% ipython --no-banner

In [1]: import numpy as np

In [2]: from numpy import linalg as LA

In [3]: np.set_printoptions(precision=1, suppress=True, linewidth=160)

In [4]: rnd = lambda a: np.round(a, 1) + 0

In [5]: A = np.loadtxt("case12.csv", delimiter=",")

In [6]: A
Out[6]: 
array([[ -0.4,   0.8,   4. ],
       [  0.4,  -0.8,  -5. ],
       [  0.7,  -1.2,  -6.3],
       [ -0.4,   0.4,   2.1],
       [ -0.6,  -0.9,  -4.7],
       [ -0.7,   0.8,   4.1],
       [  0.7,  -0.9,  -3.9],
       [ -1.1,   0.1,   0.6],
       [ -0.2,   1.2,   6.1],
       [  1. ,   0.5,   2.3],
       [ -0.9,  -0.3,  -1.4],
       [ -1.7,   0. ,   0.6],
       [  0. ,   0.3,   1.6],
       [ -0.8,   0.5,   2.2],
       [ -1.7,  -0.9,  -4.3],
       [ -0.4,   0.2,   1.3],
       [  0.5,  -1.2,  -5.7],
       [ -1.3,   0.8,   4.2],
       [  0.9,  -0.1,  -0.2],
       [ -0.3,   0.9,   4.9],
       [  0.5,   0. ,   0.2],
       [ -0.2,   0.6,   2.8],
       [  0.2,   0.7,   3.6],
       [  0.1,   1. ,   5.2],
       [  0.9,   0.7,   3.4],
       [  2. ,  -2.2, -10.4],
       [ -1.2,   0. ,   0.2],
       [ -1.5,   1.9,  10. ],
       [ -0.5,  -0.8,  -3.8],
       [  0.7,  -1. ,  -5.5],
       [  0.3,  -0.4,  -1.8],
       [  0. ,  -1.3,  -7.3],
       [  2.3,  -1.3,  -6.6],
       [  0.6,   1.5,   7.2]])

In [7]: x = np.array([-2, -2, -1])

In [8]: rhs = A @ x

In [9]: rnd(LA.lstsq(A, rhs)[0])
Out[9]: array([-2., -2., -1.])

In [10]: rng = np.random.default_rng(72737)

In [11]: rhs = rhs + 0.3 * rng.normal(size=34)

In [12]: rnd(rhs)
Out[12]: 
array([ -4.9,   5.6,   7.3,  -1.9,   7.7,  -3.8,   4.1,   1.3,  -7.9,  -5.6,   3.7,   2.8,  -2.2,  -1.2,   9.2,  -1.2,   7.2,  -2.8,  -1.3,  -5.7,  -1.6,
        -3.6,  -5.1,  -7.2,  -6.9,  11.3,   1.9, -10.7,   6.4,   5.6,   2.1,  10.5,   4.5, -11.2])

In [13]: beta, *_ = LA.lstsq(A, rhs)

In [14]: [round(float(LA.norm(LA.solve(A.T @ A + lam * np.eye(3), A.T @ rhs))), 2) for lam in (0, 1, 10, 100)]
Out[14]: [3.11, 2.38, 1.92, 1.14]

In [15]: D = LA.norm(A[:, None] - A[None], axis=-1)

In [16]: rnd(D[:5, :5])
Out[16]: 
array([[ 0. ,  9.2, 10.5,  1.9,  8.9],
       [ 9.2,  0. ,  1.4,  7.2,  1. ],
       [10.5,  1.4,  0. ,  8.6,  2.1],
       [ 1.9,  7.2,  8.6,  0. ,  6.9],
       [ 8.9,  1. ,  2.1,  6.9,  0. ]])

In [17]: np.flatnonzero(D[27] < D.mean() / 2)
Out[17]: array([27])

In [18]: np.unravel_index(D.round(6).argmax(), D.shape)
Out[18]: (np.int64(25), np.int64(27))

In [19]: LA.matrix_rank(D ** 2)
Out[19]: np.int64(5)

In [20]: rnd(LA.norm(A, axis=1))
Out[20]: 
array([ 4.1,  5.1,  6.5,  2.2,  4.8,  4.2,  4.1,  1.3,  6.2,  2.6,  1.7,  1.8,  1.6,  2.4,  4.7,  1.4,  5.8,  4.5,  0.9,  5. ,  0.5,  2.9,  3.7,  5.3,  3.6,
       10.8,  1.2, 10.3,  3.9,  5.6,  1.9,  7.4,  7.1,  7.4])

In [21]: D[27].round(6).argsort(kind="stable")[:4]
Out[21]: array([27, 33,  8, 23])

In [22]: gram = np.cov(A, rowvar=False)

In [23]: np.argsort(-A.std(axis=0).round(6), kind="stable")
Out[23]: array([2, 0, 1])

In [24]: rnd(LA.eigvalsh(gram)[::-1])
Out[24]: array([23.8,  0.8,  0. ])

In [25]: np.argwhere(np.triu(np.abs(np.corrcoef(A.T)) > 0.8, 1))
Out[25]: array([[1, 2]])

In [26]: cent = A[[11, 22]].astype(float)

In [27]: for _ in range(4):
    ...:     labels = LA.norm(A[:, None] - cent, axis=-1).argmin(axis=1)
    ...:     cent = np.array([A[labels == j].mean(axis=0) for j in range(2)])
    ...: 

In [28]: labels
Out[28]: array([1, 0, 0, 1, 0, 1, 0, 1, 1, 1, 0, 1, 1, 1, 0, 1, 0, 1, 1, 1, 1, 1, 1, 1, 1, 0, 1, 1, 0, 0, 0, 0, 0, 1])

In [29]: np.abs(cent[1] - cent[0]).argmax()
Out[29]: np.int64(2)

In [30]: rnd(cent[1] - cent[0])
Out[30]: array([-0.6,  1.6,  8.3])

In [31]: arr = np.load("arr.npy")

In [32]: arr
Out[32]: 
array([[4., 1., 1., 1., 1., 1., 1., 1.],
       [1., 4., 1., 1., 1., 1., 1., 1.],
       [1., 1., 4., 1., 1., 1., 1., 1.],
       [1., 1., 1., 4., 1., 1., 1., 1.],
       [1., 1., 1., 1., 4., 1., 1., 1.],
       [1., 1., 1., 1., 1., 4., 1., 1.],
       [1., 1., 1., 1., 1., 1., 4., 1.],
       [1., 1., 1., 1., 1., 1., 1., 4.]])

In [33]: x = np.ones(8)

In [34]: for _ in range(4):
    ...:     x = arr @ x
    ...:     x /= LA.norm(x)
    ...:     print(round(x @ arr @ x, 1))
    ...: 
11.0
11.0
11.0
11.0

In [35]: rnd(x)
Out[35]: array([0.4, 0.4, 0.4, 0.4, 0.4, 0.4, 0.4, 0.4])

In [36]: M = np.loadtxt("out13.csv", delimiter=",")

In [37]: M
Out[37]: 
array([[ 1.,  0.,  0.,  0.,  0.,  0.,  0.,  0.,  0.],
       [-1.,  1.,  0.,  0.,  0.,  0.,  0.,  0.,  0.],
       [-2.,  0.,  1.,  0.,  0.,  0.,  0.,  0.,  0.],
       [ 0., -1.,  2.,  1.,  0.,  0.,  0.,  0.,  0.],
       [ 0.,  2.,  1.,  1.,  1.,  0.,  0.,  0.,  0.],
       [ 0., -2., -1., -2.,  1.,  1.,  0.,  0.,  0.],
       [-1.,  1.,  2.,  2.,  1.,  2.,  1.,  0.,  0.],
       [ 0., -1.,  2.,  1., -2.,  1.,  0.,  1.,  0.],
       [-2.,  1.,  1.,  2., -1., -2., -1., -1.,  1.]])

In [38]: gram = M.T @ M

In [39]: np.diag(gram)
Out[39]: array([11., 13., 16., 15.,  8., 10.,  2.,  2.,  1.])

In [40]: (M @ M.T).shape
Out[40]: (9, 9)

In [41]: gram
Out[41]: 
array([[11., -4., -6., -6.,  1.,  2.,  1.,  2., -2.],
       [-4., 13.,  3.,  8.,  2., -3.,  0., -2.,  1.],
       [-6.,  3., 16., 13., -3.,  3.,  1.,  1.,  1.],
       [-6.,  8., 13., 15., -3., -1.,  0., -1.,  2.],
       [ 1.,  2., -3., -3.,  8.,  3.,  2., -1., -1.],
       [ 2., -3.,  3., -1.,  3., 10.,  4.,  3., -2.],
       [ 1.,  0.,  1.,  0.,  2.,  4.,  2.,  1., -1.],
       [ 2., -2.,  1., -1., -1.,  3.,  1.,  2., -1.],
       [-2.,  1.,  1.,  2., -1., -2., -1., -1.,  1.]])

In [42]: rnd(LA.eigvalsh(gram)[::-1])
Out[42]: array([36.1, 17.3, 12.7,  7.5,  2.9,  1.1,  0.3,  0. ,  0. ])

In [43]: x = np.array([-1, -1, 0, -1, -3, -3, -2, 2, -1])

In [44]: h = np.maximum(gram @ x, 0)

In [45]: np.maximum(gram @ x, 0) - np.maximum(-gram @ x, 0)
Out[45]: array([ -6., -19., -11.,  -9., -38., -37., -20.,  -2.,   7.])

In [46]: np.maximum(gram @ (3 * x), 0)
Out[46]: array([ 0.,  0.,  0.,  0.,  0.,  0.,  0.,  0., 21.])

In [47]: gram.T @ h
Out[47]: array([-14.,   7.,   7.,  14.,  -7., -14.,  -7.,  -7.,   7.])

In [48]: B = LA.inv(M)

In [49]: rnd(LA.inv(B))
Out[49]: 
array([[ 1.,  0.,  0.,  0.,  0.,  0.,  0.,  0.,  0.],
       [-1.,  1.,  0.,  0.,  0.,  0.,  0.,  0.,  0.],
       [-2.,  0.,  1.,  0.,  0.,  0.,  0.,  0.,  0.],
       [ 0., -1.,  2.,  1.,  0.,  0.,  0.,  0.,  0.],
       [ 0.,  2.,  1.,  1.,  1.,  0.,  0.,  0.,  0.],
       [ 0., -2., -1., -2.,  1.,  1.,  0.,  0.,  0.],
       [-1.,  1.,  2.,  2.,  1.,  2.,  1.,  0.,  0.],
       [ 0., -1.,  2.,  1., -2.,  1.,  0.,  1.,  0.],
       [-2.,  1.,  1.,  2., -1., -2., -1., -1.,  1.]])

In [50]: rnd(LA.det(M) * LA.det(B))
Out[50]: np.float64(1.0)

In [51]: rnd(LA.slogdet(M)[0])
Out[51]: np.float64(1.0)

In [52]: rnd(LA.cond(M))
Out[52]: np.float64(217.4)

In [53]: J = np.loadtxt("mat.csv", delimiter=",")

In [54]: J
Out[54]: 
array([[ 6.,  0.,  2.,  2.],
       [ 1., 10.,  1.,  1.],
       [ 0.,  1., 27.,  3.],
       [ 3.,  2.,  2., 20.]])

In [55]: O = J.astype(float).copy()

In [56]: for j in range(4):
    ...:     O[:, j] -= O[:, :j] @ (O[:, :j].T @ O[:, j])
    ...:     O[:, j] /= LA.norm(O[:, j])
    ...: 

In [57]: rnd(O.T @ J)
Out[57]: 
array([[ 6.8,  2.4,  2.8, 10.8],
       [ 0. , 10. ,  3.4,  2.8],
       [ 0. ,  0. , 26.8,  3.2],
       [ 0. ,  0. ,  0. , 16.7]])

In [58]: theta = np.radians(135)

In [59]: r_ = np.eye(4)

In [60]: r_[1, 1] = r_[2, 2] = np.cos(theta)

In [61]: r_[1, 2], r_[2, 1] = -np.sin(theta), np.sin(theta)

In [62]: rnd(r_)
Out[62]: 
array([[ 1. ,  0. ,  0. ,  0. ],
       [ 0. , -0.7, -0.7,  0. ],
       [ 0. ,  0.7, -0.7,  0. ],
       [ 0. ,  0. ,  0. ,  1. ]])

In [63]: B = J @ r_.T

In [64]: rnd(B)
Out[64]: 
array([[  6. ,  -1.4,  -1.4,   2. ],
       [  1. ,  -7.8,   6.4,   1. ],
       [  0. , -19.8, -18.4,   3. ],
       [  3. ,  -2.8,   0. ,  20. ]])

In [65]: rnd(LA.det(r_)), rnd(np.trace(r_))
Out[65]: (np.float64(1.0), np.float64(0.6))

In [66]: rnd(np.abs(B - J).max(axis=0))
Out[66]: array([ 0. , 20.8, 45.4,  0. ])

In [67]: r0 = np.array([2, 3, 1, 0])

In [68]: B = J + np.outer(r0, np.eye(4)[2])

In [69]: B
Out[69]: 
array([[ 6.,  0.,  4.,  2.],
       [ 1., 10.,  4.,  1.],
       [ 0.,  1., 28.,  3.],
       [ 3.,  2.,  2., 20.]])

In [70]: rnd(LA.det(B) / LA.det(J)), rnd(1 + LA.solve(J, r0)[2])
Out[70]: (np.float64(1.0), np.float64(1.0))

In [71]: LA.matrix_rank(LA.inv(B) - LA.inv(J), tol=1e-8)
Out[71]: np.int64(1)
